% python3 -q
>>> import numpy as np
>>> import numpy.linalg as la
>>> np.set_printoptions(suppress=True, linewidth=140)
>>> def tidy(a):
...     return np.round(a, 2) + 0
... 
>>> M = np.arange(63).reshape(7, 9) + 5
>>> print(M)
[[ 5  6  7  8  9 10 11 12 13]
 [14 15 16 17 18 19 20 21 22]
 [23 24 25 26 27 28 29 30 31]
 [32 33 34 35 36 37 38 39 40]
 [41 42 43 44 45 46 47 48 49]
 [50 51 52 53 54 55 56 57 58]
 [59 60 61 62 63 64 65 66 67]]
>>> T = np.stack([M, -2 * M, M[::-1]])
>>> print(la.matrix_rank(T))
[2 2 2]
>>> print(T.shape)
(3, 7, 9)
>>> print(T.sum(axis=0))
[[ 54  54  54  54  54  54  54  54  54]
 [ 36  36  36  36  36  36  36  36  36]
 [ 18  18  18  18  18  18  18  18  18]
 [  0   0   0   0   0   0   0   0   0]
 [-18 -18 -18 -18 -18 -18 -18 -18 -18]
 [-36 -36 -36 -36 -36 -36 -36 -36 -36]
 [-54 -54 -54 -54 -54 -54 -54 -54 -54]]
>>> print(np.einsum("bij,cij->bc", T, T))
[[ 102480 -204960   61656]
 [-204960  409920 -123312]
 [  61656 -123312  102480]]
>>> print(np.unravel_index(np.abs(M).argmax(), M.shape))
(np.int64(6), np.int64(8))
>>> print(tidy(la.svd(M, compute_uv=False)))
[319.99   9.15   0.     0.     0.     0.     0.  ]
>>> print(la.matrix_rank(M))
2
>>> print(M - M[0])
[[ 0  0  0  0  0  0  0  0  0]
 [ 9  9  9  9  9  9  9  9  9]
 [18 18 18 18 18 18 18 18 18]
 [27 27 27 27 27 27 27 27 27]
 [36 36 36 36 36 36 36 36 36]
 [45 45 45 45 45 45 45 45 45]
 [54 54 54 54 54 54 54 54 54]]
>>> print(M.mean(axis=0))
[32. 33. 34. 35. 36. 37. 38. 39. 40.]
>>> print(M.sum(axis=0))
[224 231 238 245 252 259 266 273 280]
>>> print(np.diff(M, axis=0))
[[9 9 9 9 9 9 9 9 9]
 [9 9 9 9 9 9 9 9 9]
 [9 9 9 9 9 9 9 9 9]
 [9 9 9 9 9 9 9 9 9]
 [9 9 9 9 9 9 9 9 9]
 [9 9 9 9 9 9 9 9 9]]
>>> la.rank(M)
Traceback (most recent call last):
  File "<python-input-18>", line 1, in <module>
    la.rank(M)
    ^^^^^^^
AttributeError: module 'numpy.linalg' has no attribute 'rank'
>>> print(M.shape)
(7, 9)
>>> print(np.count_nonzero(M))
63
>>> B = M / np.sqrt((M ** 2).mean(axis=1, keepdims=True))
>>> print(tidy(la.norm(B, axis=1)))
[3. 3. 3. 3. 3. 3. 3.]
>>> print(la.matrix_rank(M - M.mean(axis=1, keepdims=True)))
1
>>> print(la.matrix_rank(B) == la.matrix_rank(M))
True
>>> U, sigma, Vh = la.svd(M)
>>> print(tidy(sigma))
[319.99   9.15   0.     0.     0.     0.     0.  ]
>>> B = U[:, :2] @ np.diag(sigma[:2]) @ Vh[:2]
>>> print(tidy(la.norm(M - B) / la.norm(M)))
0.0
>>> print(la.matrix_rank(M, rtol=0.05))
1
>>> print(la.matrix_rank(B))
2
>>> W0 = np.loadtxt("x.csv", delimiter=",")
>>> print(W0)
[[0. 9. 3. 4. 7. 7. 4. 1. 4. 4.]
 [0. 0. 1. 9. 9. 4. 3. 4. 9. 6.]
 [0. 0. 0. 3. 6. 9. 3. 9. 9. 7.]
 [0. 0. 0. 0. 2. 5. 6. 8. 4. 2.]
 [0. 0. 0. 0. 0. 6. 0. 1. 6. 3.]
 [0. 0. 0. 0. 0. 0. 4. 0. 6. 8.]
 [0. 0. 0. 0. 0. 0. 0. 5. 1. 8.]
 [0. 0. 0. 0. 0. 0. 0. 0. 5. 0.]
 [0. 0. 0. 0. 0. 0. 0. 0. 0. 1.]
 [0. 0. 0. 0. 0. 0. 0. 0. 0. 0.]]
>>> x = np.array([4, 4, 1, 0, 3, 2, 1, 5, 1])
>>> h1 = np.maximum(M @ x, 0)
>>> print(M * (h1 > 1e-9)[:, None])
[[ 5  6  7  8  9 10 11 12 13]
 [14 15 16 17 18 19 20 21 22]
 [23 24 25 26 27 28 29 30 31]
 [32 33 34 35 36 37 38 39 40]
 [41 42 43 44 45 46 47 48 49]
 [50 51 52 53 54 55 56 57 58]
 [59 60 61 62 63 64 65 66 67]]
>>> print(np.maximum(M @ (3 * x), 0))
[ 546 1113 1680 2247 2814 3381 3948]
>>> x = np.array([-1, 0, -1, -3, 3, -2, 3, 0, 3, -1])
>>> print((W0 * x).sum(axis=1))
[12. 21. 20. 24.  3. 22. -5. 15. -1.  0.]
>>> print((W0 @ x).argmax())
3
>>> mat = np.load("data.npy")
>>> print(tidy(mat))
[[-0.59 -0.13 -0.12 -0.17  0.46  0.31 -0.15 -0.47  0.2 ]
 [ 0.49 -0.4   0.16 -0.13  0.43 -0.23 -0.31 -0.28 -0.37]
 [-0.22 -0.07 -0.52 -0.32 -0.12  0.14 -0.29  0.36 -0.58]
 [ 0.   -0.5   0.45  0.01  0.03  0.6   0.11  0.41 -0.01]
 [ 0.12 -0.26 -0.17 -0.03 -0.5   0.26  0.4  -0.59 -0.25]
 [-0.46 -0.16  0.27 -0.14  0.12 -0.5   0.53  0.08 -0.34]
 [-0.12  0.56  0.48  0.19 -0.01  0.27 -0.18 -0.2  -0.52]
 [ 0.34  0.39 -0.12 -0.48  0.4   0.27  0.49  0.07 -0.02]
 [-0.03  0.06  0.38 -0.75 -0.4  -0.11 -0.26 -0.08  0.21]]
>>> x = np.array([3, -1, 3, -1, -1, 1, -2, 0, 3])
>>> y = mat @ x
>>> print(tidy(y))
[-1.05  1.34 -2.72  2.18 -0.63 -2.96 -0.61 -0.43  3.2 ]
>>> print(tidy(la.solve(mat, 4 * y)))
[12. -4. 12. -4. -4.  4. -8.  0. 12.]
>>> print(tidy(la.solve(mat, y)))
[ 3. -1.  3. -1. -1.  1. -2.  0.  3.]
>>> G = W0.T @ W0
>>> print(la.matrix_rank(G))
9
>>> print((W0 @ W0.T).shape)
(10, 10)
>>> A = np.loadtxt("a.csv", delimiter=",")
>>> print(A)
[[ 0.  1.  2. -1.  1.  1.  2. -1. -1.  1.]
 [ 1.  0.  1.  2. -1.  1.  1.  2. -1. -1.]
 [ 2.  1.  0.  1.  2. -1.  1.  1.  2. -1.]
 [-1.  2.  1.  0.  1.  2. -1.  1.  1.  2.]
 [ 1. -1.  2.  1.  0.  1.  2. -1.  1.  1.]
 [ 1.  1. -1.  2.  1.  0.  1.  2. -1.  1.]
 [ 2.  1.  1. -1.  2.  1.  0.  1.  2. -1.]
 [-1.  2.  1.  1. -1.  2.  1.  0.  1.  2.]
 [-1. -1.  2.  1.  1. -1.  2.  1.  0.  1.]
 [ 1. -1. -1.  2.  1.  1. -1.  2.  1.  0.]]
>>> print(tidy(la.eigvalsh(A).min()))
-6.16
